$ python3 -q
>>> import numpy as np
>>> import numpy.linalg as la
>>> np.set_printoptions(precision=3, suppress=True, linewidth=100, legacy="1.25")
>>> arr = np.load("out15.npy")
>>> arr
array([[-0.025, -0.01 ,  0.109],
       [-0.292,  0.651, -0.673],
       [-0.601,  1.389, -1.453],
       [-0.578,  1.353, -1.45 ],
       [-0.07 ,  0.018, -0.052],
       [-0.023,  0.071,  0.133],
       [-0.043, -0.02 , -0.024],
       [-0.51 ,  1.397, -1.41 ],
       [-0.325,  0.755, -0.769],
       [ 0.05 , -0.031, -0.006],
       [-0.661,  1.416, -1.416],
       [ 0.01 ,  0.013,  0.1  ],
       [ 0.011,  0.008, -0.039],
       [-0.023,  0.047, -0.046],
       [-0.585,  1.464, -1.446],
       [-0.695,  1.381, -1.402],
       [ 0.007, -0.017,  0.031],
       [-0.586,  1.354, -1.433],
       [-0.409,  0.701, -0.639],
       [-0.057,  0.095,  0.022],
       [-0.286,  0.678, -0.766],
       [-0.536,  1.382, -1.39 ],
       [ 0.037,  0.061,  0.006],
       [-0.272,  0.728, -0.767],
       [-0.308,  0.783, -0.765],
       [-0.296,  0.724, -0.7  ],
       [-0.629,  1.442, -1.342],
       [ 0.07 ,  0.07 , -0.001],
       [-0.035,  0.   ,  0.001],
       [-0.032, -0.104,  0.043]])
>>> Xc = (arr - arr.mean(axis=0)) / arr.std(axis=0)
>>> Xc.std(axis=0)
array([1., 1., 1.])
>>> np.argwhere(np.abs(Xc) > 2)
array([], shape=(0, 2), dtype=int64)
>>> beta = la.lstsq(np.delete(Xc, 0, axis=1), Xc[:, 0])[0]
>>> np.round(1 - np.var(Xc[:, 0] - np.delete(Xc, 0, axis=1) @ beta), 3)
0.965
>>> beta
array([-0.75 ,  0.233])
>>> proj = arr @ la.solve(arr.T @ arr, arr.T)
>>> np.allclose(proj @ proj, proj)
True
>>> np.round(la.eigvalsh(proj), 3) + 0
array([0., 0., 0., 0., 0., 0., 0., 0., 0., 0., 0., 0., 0., 0., 0., 0., 0., 0., 0., 0., 0., 0., 0.,
       0., 0., 0., 0., 1., 1., 1.])
>>> proj @ arr[:, 2]
array([ 0.109, -0.673, -1.453, -1.45 , -0.052,  0.133, -0.024, -1.41 , -0.769, -0.006, -1.416,
        0.1  , -0.039, -0.046, -1.446, -1.402,  0.031, -1.433, -0.639,  0.022, -0.766, -1.39 ,
        0.006, -0.767, -0.765, -0.7  , -1.342, -0.001,  0.001,  0.043])
>>> f, g = arr[15], arr[3]
>>> round(float(f @ g), 3)
4.303
>>> np.round(f @ f, 3)
4.356
>>> pr = (f @ g) / (f @ f) * f
>>> np.outer(f, g)
array([[ 0.402, -0.94 ,  1.008],
       [-0.798,  1.868, -2.002],
       [ 0.81 , -1.897,  2.033]])
>>> np.round(la.norm(f + g) ** 2 + la.norm(f - g) ** 2, 3)
17.246
>>> pr
array([-0.687,  1.364, -1.385])
>>> J = np.array([[0, 0, 0, 0, 0, 0],
...     [4, 0, 0, 0, 0, 0],
...     [0, 1, 0, 0, 0, 0],
...     [0, 0, 0, -4, 0, 0],
...     [0, 0, -1, 0, 0, 0],
...     [0, 0, 0, 0, 0, -9]])
>>> # 3 groups of indices that never mix
>>> rk = la.matrix_rank(J)
>>> rk
5
>>> null = la.svd(J)[2][rk:].T
>>> [int(la.matrix_rank(J[:, :j + 1])) for j in range(6)]
[1, 2, 3, 4, 4, 5]
>>> null.shape
(6, 1)
>>> la.matrix_rank(J.T @ J), la.matrix_rank(J @ J.T)
(5, 5)
>>> null[:, 0] / null[np.abs(null[:, 0]).round(6).argmax(), 0]
array([0., 0., 0., 0., 1., 0.])
>>> [int(la.matrix_rank(np.delete(J, i, axis=0))) for i in range(6)]
[5, 4, 4, 4, 4, 4]
>>> J @ null
array([[0.],
       [0.],
       [0.],
       [0.],
       [0.],
       [0.]])
>>> J @ J
array([[ 0,  0,  0,  0,  0,  0],
       [ 0,  0,  0,  0,  0,  0],
       [ 4,  0,  0,  0,  0,  0],
       [ 0,  0,  0, 16,  0,  0],
       [ 0, -1,  0,  0,  0,  0],
       [ 0,  0,  0,  0,  0, 81]])
>>> la.matrix_rank(J - J[0, 0] * np.eye(6))
5
>>> vec = np.array([1, 1, 2, 2, 1, 0])
>>> np.einsum("ij,j->i", J, vec)
array([ 0,  4,  1, -8, -2,  0])
>>> J @ np.eye(6)[1]
array([0., 0., 1., 0., 0., 0.])
>>> J @ np.ones(6)
array([ 0.,  4.,  1., -4., -1., -9.])
>>> J @ (2 * vec)
array([  0,   8,   2, -16,  -4,   0])
>>> blk = np.stack([J, -3 * J, J[::-1]])
>>> np.einsum("bij,cij->bc", blk, blk)
array([[ 115, -345,    0],
       [-345, 1035,    0],
       [   0,    0,  115]])
>>> blk.sum(axis=0)
array([[ 0,  0,  0,  0,  0, -9],
       [-8,  0, -1,  0,  0,  0],
       [ 0, -2,  0, -4,  0,  0],
       [ 0,  1,  0,  8,  0,  0],
       [ 4,  0,  2,  0,  0,  0],
       [ 0,  0,  0,  0,  0, 18]])
>>> (blk @ J.T).shape
(3, 6, 6)
>>> la.det(blk)
array([0., 0., 0.])
>>> blk.shape
(3, 6, 6)
>>> la.norm(blk, axis=(1, 2))
array([10.724, 32.171, 10.724])
>>> la.matrix_rank(blk)
array([5, 5, 5])
